% ipython --no-banner

In [1]: import numpy as np

In [2]: np.set_printoptions(suppress=True, linewidth=140)

In [3]: def rnd(a):
   ...:     return np.round(a, 2) + 0
   ...: 

In [4]: data = np.loadtxt("dump.csv", delimiter=",")

In [5]: data
Out[5]: 
array([[ 0.,  0.,  0.,  0., -2., -3.],
       [ 0.,  0.,  0.,  0.,  2.,  1.],
       [ 0.,  0.,  0.,  0.,  0.,  2.],
       [ 0.,  0.,  0.,  0.,  3., -1.],
       [-2.,  2.,  0.,  3.,  0.,  0.],
       [-3.,  1.,  2., -1.,  0.,  0.]])

In [6]: # null space of dimension 2

In [7]: w, V = np.linalg.eigh(data)

In [8]: vec = np.array([0, 0, -5, -1, 4, 0])

In [9]: rnd(vec @ data @ vec / (vec @ vec)), rnd(w[0]), rnd(w[-1])
Out[9]: (np.float64(-0.57), np.float64(-4.59), np.float64(4.59))

In [10]: (np.sign(V[:, -1].round(6)) == np.sign(V[0, -1].round(6))).astype(int)
Out[10]: array([1, 0, 0, 0, 0, 0])

In [11]: vec @ data @ vec
Out[11]: np.float64(-24.0)

In [12]: w, V = np.linalg.eigh(data)

In [13]: rnd(w)
Out[13]: array([-4.59, -3.3 ,  0.  ,  0.  ,  3.3 ,  4.59])

In [14]: rnd(np.abs(V[:, -1]))
Out[14]: array([0.53, 0.34, 0.2 , 0.26, 0.55, 0.45])

In [15]: rnd(V.T @ data @ V)
Out[15]: 
array([[-4.59,  0.  ,  0.  ,  0.  ,  0.  ,  0.  ],
       [ 0.  , -3.3 ,  0.  ,  0.  ,  0.  ,  0.  ],
       [ 0.  ,  0.  ,  0.  ,  0.  ,  0.  ,  0.  ],
       [ 0.  ,  0.  ,  0.  ,  0.  ,  0.  ,  0.  ],
       [ 0.  ,  0.  ,  0.  ,  0.  ,  3.3 ,  0.  ],
       [ 0.  ,  0.  ,  0.  ,  0.  ,  0.  ,  4.59]])

In [16]: print(np.unique(w.round(6) + 0, return_counts=True)[1])
[1 1 2 1 1]

In [17]: rnd(V.T @ V)
Out[17]: 
array([[1., 0., 0., 0., 0., 0.],
       [0., 1., 0., 0., 0., 0.],
       [0., 0., 1., 0., 0., 0.],
       [0., 0., 0., 1., 0., 0.],
       [0., 0., 0., 0., 1., 0.],
       [0., 0., 0., 0., 0., 1.]])

In [18]: rnd(np.linalg.eigvalsh(data + -2 * np.eye(6)))
Out[18]: array([-6.59, -5.3 , -2.  , -2.  ,  1.3 ,  2.59])

In [19]: feats = np.load("arr.npy")

In [20]: feats
Out[20]: 
array([[-2.,  1.,  0.,  0.],
       [ 2., -1.,  0.,  0.],
       [ 0.,  0.,  4.,  1.],
       [ 0.,  0., -5., -2.]])

In [21]: # null space of dimension 1

In [22]: A2 = np.array([[0, 1], [-1, -2], [2, 2], [-1, -2], [-2, 2], [2, 1]])

In [23]: np.linalg.matrix_rank(np.vstack([data, A2.T]))
Out[23]: np.int64(6)

In [24]: print(np.vstack([data, A2.T]).shape)
(8, 6)

In [25]: print(np.linalg.matrix_rank(data @ A2))
2

In [26]: np.flatnonzero(np.linalg.matrix_power((feats != 0) + (feats.T != 0) + np.eye(4), 4)[0])
Out[26]: array([0, 1])

In [27]: feats @ feats
Out[27]: 
array([[  6.,  -3.,   0.,   0.],
       [ -6.,   3.,   0.,   0.],
       [  0.,   0.,  11.,   2.],
       [  0.,   0., -10.,  -1.]])

In [28]: rnd(np.sort(np.linalg.eigvals(feats).real))
Out[28]: array([-3., -1.,  0.,  3.])

In [29]: (np.linalg.matrix_power((feats != 0) + (feats.T != 0) + np.eye(4), 4) > 0).astype(int)
Out[29]: 
array([[1, 1, 0, 0],
       [1, 1, 0, 0],
       [0, 0, 1, 1],
       [0, 0, 1, 1]])

In [30]: print(rnd(np.linalg.det(feats)))
0.0

In [31]: rank = np.linalg.matrix_rank(feats)

In [32]: rank
Out[32]: np.int64(3)

In [33]: ns = np.linalg.svd(feats)[2][rank:].T

In [34]: rnd(feats @ ns)
Out[34]: 
array([[0.],
       [0.],
       [0.],
       [0.]])

In [35]: [int(np.linalg.matrix_rank(feats[:, :j + 1])) for j in range(4)]
Out[35]: [1, 1, 2, 3]

In [36]: left, s, Vt = np.linalg.svd(feats)

In [37]: np.argmax(s[:-1] / (s[1:] + 1e-6)) + 1
Out[37]: np.int64(3)

In [38]: A2 = left[:, :3] @ np.diag(s[:3]) @ Vt[:3]

In [39]: rnd(np.linalg.norm(feats - A2) / np.linalg.norm(feats))
Out[39]: np.float64(0.0)

In [40]: np.linalg.matrix_rank(A2)
Out[40]: np.int64(3)

In [41]: np.linalg.matrix_rank(feats, rtol=0.05)
Out[41]: np.int64(3)

In [42]: rnd(np.linalg.norm(feats, 2) / np.linalg.norm(feats))
Out[42]: np.float64(0.9)

In [43]: print(np.linalg.cond(feats) > 100)
True

In [44]: np.argsort(-np.linalg.norm(feats, axis=0).round(6), kind="stable")[:3]
Out[44]: array([2, 0, 3])

In [45]: F = np.load("run9.npy")

In [46]: F
Out[46]: 
array([[1, 0],
       [1, 1]])

In [47]: A2 = F[0, 0] * F[1:] - np.outer(F[1:, 0], F[0])

In [48]: A2
Out[48]: array([[0, 1]])

In [49]: np.linalg.matrix_rank(A2), np.linalg.matrix_rank(F)
Out[49]: (np.int64(1), np.int64(2))

In [50]: np.flatnonzero(~A2.round(6).any(axis=1))
Out[50]: array([], dtype=int64)

In [51]: F[:, 0] / F[0, 0]
Out[51]: array([1., 1.])

In [52]: f = np.array([0, 2, -1, 1, 0]) + 0.5

In [53]: mat = np.eye(5) - 2 * np.outer(f, f) / (f @ f)

In [54]: rnd(mat)
Out[54]: 
array([[ 0.95, -0.27,  0.05, -0.16, -0.05],
       [-0.27, -0.35,  0.27, -0.81, -0.27],
       [ 0.05,  0.27,  0.95,  0.16,  0.05],
       [-0.16, -0.81,  0.16,  0.51, -0.16],
       [-0.05, -0.27,  0.05, -0.16,  0.95]])

In [55]: # symmetric, so the eigenvalues are real

In [56]: [round(float(np.linalg.det(mat[:i, :i])), 2) + 0 for i in range(1, 6)]
Out[56]: [0.95, -0.41, -0.46, -0.95, -1.0]

In [57]: J = np.loadtxt("data.csv", delimiter=",")

In [58]: J
Out[58]: 
array([[-33., -47., -12., -15., -11., -71.],
       [  1.,  30.,  19.,  34.,  14.,  27.],
       [ -7.,  43.,  32.,  59.,  23.,  31.]])

In [59]: # rank 2

In [60]: [round(float(x), 2) for x in np.linalg.svd(J, compute_uv=False)[:3]]
Out[60]: [130.54, 55.0, 0.0]

In [61]: t3 = np.stack([J, -3 * J, J[::-1]])

In [62]: print(np.einsum("bij,cij->bc", t3, t3))
[[ 20065. -60195.  -7683.]
 [-60195. 180585.  23049.]
 [ -7683.  23049.  20065.]]

In [63]: np.linalg.matrix_rank(t3.reshape(3, -1))
Out[63]: np.int64(2)

In [64]: print(t3.shape)
(3, 3, 6)

In [65]: A = np.array([[2.0, -2.0, 2.0, 0.0, 0.0],
    ...:     [1.0, 1.0, -1.0, 0.0, 0.0],
    ...:     [-2.0, -1.0, 2.0, 0.0, 0.0],
    ...:     [0.0, 0.0, 0.0, 5.0, -4.0],
    ...:     [0.0, 0.0, 0.0, -2.0, 6.0]])

In [66]: A
Out[66]: 
array([[ 2., -2.,  2.,  0.,  0.],
       [ 1.,  1., -1.,  0.,  0.],
       [-2., -1.,  2.,  0.,  0.],
       [ 0.,  0.,  0.,  5., -4.],
       [ 0.,  0.,  0., -2.,  6.]])

In [67]: vec = np.array([2, -2, 3, 0, 0])

In [68]: rhs = A @ vec

In [69]: coef, lr = np.zeros(5), 1 / np.linalg.norm(A, 2) ** 2

In [70]: for i in range(10):
    ...:     coef -= lr * A.T @ (A @ coef - rhs)
    ...:     if i % 2 == 0: print(i, round(np.linalg.norm(A @ coef - rhs), 2))
    ...: 
0 12.13
2 8.14
4 5.53
6 3.81
8 2.66

In [71]: rnd(np.linalg.cond(A))
Out[71]: np.float64(25.09)
